$ ipython --no-banner

In [1]: import numpy as np

In [2]: import numpy.linalg as la

In [3]: np.set_printoptions(suppress=True, linewidth=160)

In [4]: def rd(a):
   ...:     return np.round(a, 3) + 0
   ...: 

In [5]: J = np.array([[-1.2, 0.7, -0.6, 1.8],
   ...:     [1.2, -1.1, 0.9, 0.8],
   ...:     [0.2, -0.1, -1.1, 0.5],
   ...:     [0.6, 1.1, -2.1, -1.3],
   ...:     [-0.7, 1.4, 0.0, -1.3],
   ...:     [0.5, 1.0, -0.3, 0.7],
   ...:     [0.5, 0.1, 2.4, -0.3],
   ...:     [0.0, -0.2, 1.3, -1.9],
   ...:     [0.0, -0.9, 0.3, 1.5],
   ...:     [2.2, 0.7, 0.4, 1.9],
   ...:     [-0.1, -1.2, 0.9, -0.3],
   ...:     [-0.2, -0.2, 1.9, -1.2],
   ...:     [1.7, 0.5, 0.8, 0.5],
   ...:     [-0.2, 1.0, -0.5, 0.5]])

In [6]: rng = np.random.default_rng(19102)

In [7]: J[:, 1] = -3 * J[:, 2] + 0.05 * rng.normal(size=14)

In [8]: print(rd(J))
[[-1.2    1.893 -0.6    1.8  ]
 [ 1.2   -2.647  0.9    0.8  ]
 [ 0.2    3.343 -1.1    0.5  ]
 [ 0.6    6.267 -2.1   -1.3  ]
 [-0.7   -0.005  0.    -1.3  ]
 [ 0.5    0.901 -0.3    0.7  ]
 [ 0.5   -7.212  2.4   -0.3  ]
 [ 0.    -3.824  1.3   -1.9  ]
 [ 0.    -0.818  0.3    1.5  ]
 [ 2.2   -1.205  0.4    1.9  ]
 [-0.1   -2.674  0.9   -0.3  ]
 [-0.2   -5.675  1.9   -1.2  ]
 [ 1.7   -2.329  0.8    0.5  ]
 [-0.2    1.592 -0.5    0.5  ]]

In [9]: M2 = np.c_[J[:, :3] @ np.array([[3, 0, 1], [5, 3, 1], [-3, -5, -1]]), np.array([-1, 1, -2, 0, 0, -1, -2, 2, -1, 1, 2, -1, 1, 1])]

In [10]: print(rd(M2))
[[  7.663   8.678   1.293  -1.   ]
 [-12.334 -12.441  -2.347   1.   ]
 [ 20.613  15.528   4.643  -2.   ]
 [ 39.435  29.301   8.967   0.   ]
 [ -2.126  -0.016  -0.705   0.   ]
 [  6.905   4.203   1.701  -1.   ]
 [-41.76  -33.636  -9.112  -2.   ]
 [-23.021 -17.973  -5.124   2.   ]
 [ -4.988  -3.953  -1.118  -1.   ]
 [ -0.625  -5.615   0.595   1.   ]
 [-16.369 -12.522  -3.674   2.   ]
 [-34.675 -26.525  -7.775  -1.   ]
 [ -8.946 -10.987  -1.429   1.   ]
 [  8.862   7.277   1.892   1.   ]]

In [11]: print(la.matrix_rank(M2))
4

In [12]: print(rd(la.lstsq(J, M2[:, 0])[0]))
[ 3.  5. -3.  0.]

In [13]: print(rd(la.norm(M2, axis=0)))
[78.557 62.314 17.407  4.899]

In [14]: print(rd(M2[0] @ M2[7]))
-341.004

In [15]: print(rd(la.norm(M2[0], 1)), rd(la.norm(M2[0], np.inf)))
18.634 8.678

In [16]: print(rd(la.norm(M2, 2)))
101.553

In [17]: P = J @ la.solve(J.T @ J, J.T)

In [18]: print(rd(la.eigvalsh(P)))
[0. 0. 0. 0. 0. 0. 0. 0. 0. 0. 1. 1. 1. 1.]

In [19]: print(np.allclose(P @ P, P))
True

In [20]: data = np.load("arr.npy")

In [21]: print(data)
[[ 0  3  0  4  4]
 [ 1  4  1  5  5]
 [ 1  4  1  5  5]
 [ 2  5  2  6  6]
 [ 1  4  1  5  5]
 [-4 -1 -4  0  0]]

In [22]: left, sig, vt = la.svd(data, full_matrices=False)

In [23]: print(rd(sig / sig[0]))
[1.    0.306 0.    0.    0.   ]

In [24]: print(np.abs(left[:, 0]).round(6).argmax())
3

In [25]: print(rd(vt @ vt.T))
[[1. 0. 0. 0. 0.]
 [0. 1. 0. 0. 0.]
 [0. 0. 1. 0. 0.]
 [0. 0. 0. 1. 0.]
 [0. 0. 0. 0. 1.]]

In [26]: print(rd(np.abs(vt[0])))
[0.148 0.487 0.148 0.6   0.6  ]

In [27]: print(left.shape, sig.shape, vt.shape)
(6, 5) (5,) (5, 5)

In [28]: rank = la.matrix_rank(data)

In [29]: print(rank)
2

In [30]: N = la.svd(data)[2][rank:].T

In [31]: print(la.matrix_rank(data.T @ data), la.matrix_rank(data @ data.T))
2 2

In [32]: print(rd(N @ N.T))
[[ 0.512 -0.095 -0.488  0.036  0.036]
 [-0.095  0.762 -0.095 -0.286 -0.286]
 [-0.488 -0.095  0.512  0.036  0.036]
 [ 0.036 -0.286  0.036  0.607 -0.393]
 [ 0.036 -0.286  0.036 -0.393  0.607]]

In [33]: print([int(la.matrix_rank(np.delete(data, i, axis=0))) for i in range(6)])
[2, 2, 2, 2, 2, 2]

In [34]: print(rd(data @ N))
[[0. 0. 0.]
 [0. 0. 0.]
 [0. 0. 0.]
 [0. 0. 0.]
 [0. 0. 0.]
 [0. 0. 0.]]

In [35]: print([int(la.matrix_rank(data[:i])) for i in range(1, len(data) + 1)])
[1, 2, 2, 2, 2, 2]

In [36]: print(N.shape)
(5, 3)

In [37]: print([int(la.matrix_rank(data[:, :j + 1])) for j in range(5)])
[1, 2, 2, 2, 2]

In [38]: A = np.abs(np.array([[-3, -2, 3, 2, 0, -1],
    ...:     [2, 1, 0, -2, 1, 0],
    ...:     [2, 3, 3, 0, -1, -3],
    ...:     [-1, 1, -3, 1, -3, 2],
    ...:     [-2, -2, 0, 2, -2, -1],
    ...:     [0, 3, -2, 1, 2, 0]])) + np.eye(6)

In [39]: A = A / A.sum(axis=1, keepdims=True)

In [40]: print(rd(A))
[[0.333 0.167 0.25  0.167 0.    0.083]
 [0.286 0.286 0.    0.286 0.143 0.   ]
 [0.154 0.231 0.308 0.    0.077 0.231]
 [0.083 0.083 0.25  0.167 0.25  0.167]
 [0.2   0.2   0.    0.2   0.3   0.1  ]
 [0.    0.333 0.222 0.111 0.222 0.111]]

In [41]: W = np.array([[4, 5, 1, 0, 0, 5],
    ...:     [1, 2, 4, 5, 1, 1],
    ...:     [1, 2, 2, 2, 1, 3],
    ...:     [1, 0, 0, 2, 1, 5],
    ...:     [4, 3, 0, 5, 1, 0],
    ...:     [3, 4, 1, 3, 3, 0]])

In [42]: beta = np.array([5, 9, -6, 9, -9, -3])

In [43]: hid = np.maximum(A @ W + beta, 0)

In [44]: print(la.matrix_rank(hid))
4

In [45]: cent = np.array([[2, 0], [-1, 2], [1, 2], [0, 1], [0, 0], [-1, -2]])

In [46]: print(W @ cent)
[[-1  2]
 [ 3 15]
 [-1  4]
 [-3 -8]
 [ 5 11]
 [ 3 13]]

In [47]: print(rd(hid @ cent))
[[ 2.083 33.75 ]
 [ 3.    34.286]
 [ 2.308 35.846]
 [ 3.167 35.   ]
 [ 3.7   35.6  ]
 [ 2.556 35.222]]

In [48]: print(rd(np.sort(np.abs(la.eigvals(A)))[::-1]))
[1.    0.271 0.265 0.265 0.078 0.058]

In [49]: print(rd(A @ np.ones(6)))
[1. 1. 1. 1. 1. 1.]

In [50]: pr = np.eye(6)[1]

In [51]: for _ in range(7):
    ...:     pr = pr @ A
    ...:     print(pr.round(3))
    ...: 
[0.286 0.286 0.    0.286 0.143 0.   ]
[0.229 0.182 0.143 0.205 0.155 0.086]
[0.198 0.2   0.172 0.165 0.154 0.111]
[0.194 0.211 0.168 0.161 0.154 0.111]
[0.195 0.213 0.165 0.163 0.154 0.11 ]
[0.196 0.212 0.165 0.164 0.154 0.109]
[0.196 0.212 0.165 0.164 0.154 0.109]

In [52]: print(rd(A.mean(axis=0)))
[0.176 0.217 0.172 0.155 0.165 0.115]

In [53]: print(A.shape)
(6, 6)

In [54]: print(rd(A - A[0]))
[[ 0.     0.     0.     0.     0.     0.   ]
 [-0.048  0.119 -0.25   0.119  0.143 -0.083]
 [-0.179  0.064  0.058 -0.167  0.077  0.147]
 [-0.25  -0.083  0.     0.     0.25   0.083]
 [-0.133  0.033 -0.25   0.033  0.3    0.017]
 [-0.333  0.167 -0.028 -0.056  0.222  0.028]]

In [55]: print(rd(la.norm(A)))
1.175

In [56]: print(np.count_nonzero(A))
30

In [57]: np.zeros(6, 6)
---------------------------------------------------------------------------
TypeError                                 Traceback (most recent call last)
Cell In[57], line 1
----> 1 np.zeros(6, 6)

TypeError: Cannot interpret '6' as a data type

In [58]: print(rd(A.sum(axis=0)))
[1.056 1.3   1.03  0.93  0.992 0.692]

In [59]: print(rd(np.abs(A).max()))
0.333

In [60]: print(rd(la.svd(A, compute_uv=False)))
[1.017 0.416 0.338 0.211 0.125 0.023]

In [61]: print(np.unravel_index(np.abs(A).argmax(), A.shape))
(np.int64(0), np.int64(0))

In [62]: print(rd(A.sum(axis=1)))
[1. 1. 1. 1. 1. 1.]

In [63]: x = np.array([-8, 5, -6, 0, -9, 6])

In [64]: target = A @ x

In [65]: beta, lr = np.zeros(6), 1 / la.norm(A, 2) ** 2

In [66]: for i in range(150):
    ...:     beta -= lr * A.T @ (A @ beta - target)
    ...:     if i % 50 == 0: print(i, round(la.norm(A @ beta - target), 3))
    ...: 
0 1.879
50 0.346
100 0.262

In [67]: print(rd(la.cond(A)))
43.766

In [68]: print(rd(beta))
[-5.018  4.609 -3.304 -5.296 -4.529 -1.124]

In [69]: print(rd(A.reshape(2, -1)))
[[0.333 0.167 0.25  0.167 0.    0.083 0.286 0.286 0.    0.286 0.143 0.    0.154 0.231 0.308 0.    0.077 0.231]
 [0.083 0.083 0.25  0.167 0.25  0.167 0.2   0.2   0.    0.2   0.3   0.1   0.    0.333 0.222 0.111 0.222 0.111]]

In [70]: print(rd(A.reshape(-1, 2)))
[[0.333 0.167]
 [0.25  0.167]
 [0.    0.083]
 [0.286 0.286]
 [0.    0.286]
 [0.143 0.   ]
 [0.154 0.231]
 [0.308 0.   ]
 [0.077 0.231]
 [0.083 0.083]
 [0.25  0.167]
 [0.25  0.167]
 [0.2   0.2  ]
 [0.    0.2  ]
 [0.3   0.1  ]
 [0.    0.333]
 [0.222 0.111]
 [0.222 0.111]]

In [71]: t3 = A.reshape(6, 2, -1)

In [72]: print(rd(np.einsum("ihd,ihd->ih", t3, t3)))
[[0.201 0.035]
 [0.163 0.102]
 [0.172 0.059]
 [0.076 0.118]
 [0.08  0.14 ]
 [0.16  0.074]]

In [73]: print(t3.shape)
(6, 2, 3)

In [74]: print(np.einsum("ihd,jhd->hij", t3, t3).shape)
(2, 6, 6)

In [75]: mat = np.load("m.npy")

In [76]: print(mat)
[[ 2  0  1  0  0 -1]
 [ 0  3  0  0  0  0]
 [-2  0  0 -5  0  0]
 [ 5  0 -2 -5  0  2]
 [ 0 -4  0  0  0  0]
 [ 0  0 -1  1  0  1]]

In [77]: f, r1 = mat[2], mat[1]

In [78]: print(f @ r1)
0

In [79]: print(f @ f)
29

In [80]: pr = (f @ r1) / (f @ f) * f

In [81]: print(np.outer(f, r1))
[[  0  -6   0   0   0   0]
 [  0   0   0   0   0   0]
 [  0   0   0   0   0   0]
 [  0 -15   0   0   0   0]
 [  0   0   0   0   0   0]
 [  0   0   0   0   0   0]]

In [82]: print((r1 - pr) @ f)
0.0

In [83]: f, r1 = A[0], A[3]

In [84]: print(rd(f @ f))
0.236

In [85]: pr = (f @ r1) / (f @ f) * f

In [86]: print(la.matrix_rank(np.outer(f, r1)))
1

In [87]: print(rd((r1 - pr) @ f))
0.0

In [88]: print(rd(r1 - pr))
[-0.123 -0.02   0.096  0.064  0.25   0.115]

In [89]: print(rd(la.norm(f + r1) ** 2 + la.norm(f - r1) ** 2))
0.861
